>>> import numpy as np
>>> np.set_printoptions(precision=1, suppress=True, linewidth=140)
>>> rd = lambda a: np.round(a, 1) + 0
>>> rng = np.random.default_rng(51452)
>>> ang = rng.uniform(0, 2 * np.pi, 43)
>>> O, _ = np.linalg.qr(np.array([[-0.3, -1.3],
...     [0.4, 0.1],
...     [-0.1, 0.9],
...     [-2.0, 2.1],
...     [0.8, 0.2],
...     [-0.6, -2.3]]))
>>> E = 20 * np.c_[np.cos(ang), np.sin(ang)] @ O.T
>>> print(rd(E))
[[ -8.2   3.5   3.3  -6.    7.1 -15. ]
 [  1.5  -3.2   1.5  18.2  -6.5   3.2]
 [  4.8   1.   -4.5 -16.8   2.    8.3]
 [  7.9  -3.6  -3.    7.4  -7.3  14.5]
 [ -8.9   2.8   4.4   0.2   5.7 -16.2]
 [  8.3  -3.5  -3.4   5.3  -7.   15.2]
 [ -8.9   2.5   4.7   2.5   5.  -16.1]
 [  1.8  -3.3   1.3  18.   -6.6   3.8]
 [ -4.1   3.7   0.1 -15.8   7.5  -8. ]
 [  5.1   0.9  -4.5 -16.5   1.7   8.8]
 [  8.8  -3.1  -4.1   1.6  -6.2  16. ]
 [  6.9  -3.8  -2.1  10.5  -7.6  12.8]
 [ -8.2   1.2   5.2   9.2   2.5 -14.6]
 [ -3.4   3.6  -0.4 -16.7   7.2  -6.6]
 [ -0.7   3.   -2.  -18.6   6.1  -1.7]
 [ -3.3   3.6  -0.5 -16.8   7.2  -6.4]
 [  8.9  -2.3  -4.9  -4.   -4.5  16. ]
 [  2.8   1.9  -3.7 -18.4   3.8   4.5]
 [ -5.3   3.8   0.9 -14.    7.7 -10.1]
 [ -6.4  -0.1   5.   14.4  -0.2 -11.3]
 [  0.5  -3.    2.1  18.7  -6.    1.5]
 [ -1.2  -2.5   2.9  18.9  -5.   -1.6]
 [  8.1  -1.2  -5.2  -9.6  -2.3  14.4]
 [  7.1  -0.3  -5.1 -12.9  -0.7  12.5]
 [  7.8  -3.7  -2.9   7.6  -7.3  14.4]
 [  8.7  -1.9  -5.   -6.2  -3.7  15.6]
 [ -7.6   3.7   2.7  -8.2   7.4 -14.1]
 [ -4.1  -1.4   4.2  17.6  -2.7  -6.9]
 [ -0.2  -2.8   2.4  18.8  -5.6   0.2]
 [  5.5  -3.8  -1.   13.7  -7.7  10.3]
 [  8.8  -3.   -4.2   0.9  -6.   16.1]
 [  6.5   0.1  -5.  -14.3   0.2  11.3]
 [ -4.2  -1.3   4.2  17.5  -2.6  -7.1]
 [ -4.7  -1.1   4.4  17.   -2.1  -8.1]
 [ -1.3   3.2  -1.6 -18.3   6.4  -2.8]
 [ -8.6   1.7   5.1   6.9   3.4 -15.4]
 [  0.8  -3.1   1.9  18.6  -6.1   1.9]
 [ -3.5  -1.6   3.9  18.1  -3.2  -5.8]
 [ -5.8   3.9   1.2 -13.2   7.7 -10.8]
 [ -7.1   3.8   2.2 -10.1   7.6 -13.1]
 [ -8.6   1.7   5.1   6.9   3.4 -15.4]
 [  6.4   0.1  -5.  -14.4   0.2  11.3]
 [ -4.8   3.8   0.5 -14.9   7.6  -9.1]]
>>> # null space of dimension 4
>>> cov = np.cov(E, rowvar=False)
>>> print(rd(np.median(E, axis=0)))
[-0.7 -0.1  0.5  0.9 -0.2 -1.6]
>>> print(rd(np.linalg.eigvalsh(cov)[::-1]))
[216.7 192.8   0.    0.    0.    0. ]
>>> print(rd(np.corrcoef(E.T)))
[[ 1.  -0.7 -0.9 -0.1 -0.7  1. ]
 [-0.7  1.   0.2 -0.7  1.  -0.7]
 [-0.9  0.2  1.   0.5  0.2 -0.9]
 [-0.1 -0.7  0.5  1.  -0.7  0. ]
 [-0.7  1.   0.2 -0.7  1.  -0.7]
 [ 1.  -0.7 -0.9  0.  -0.7  1. ]]
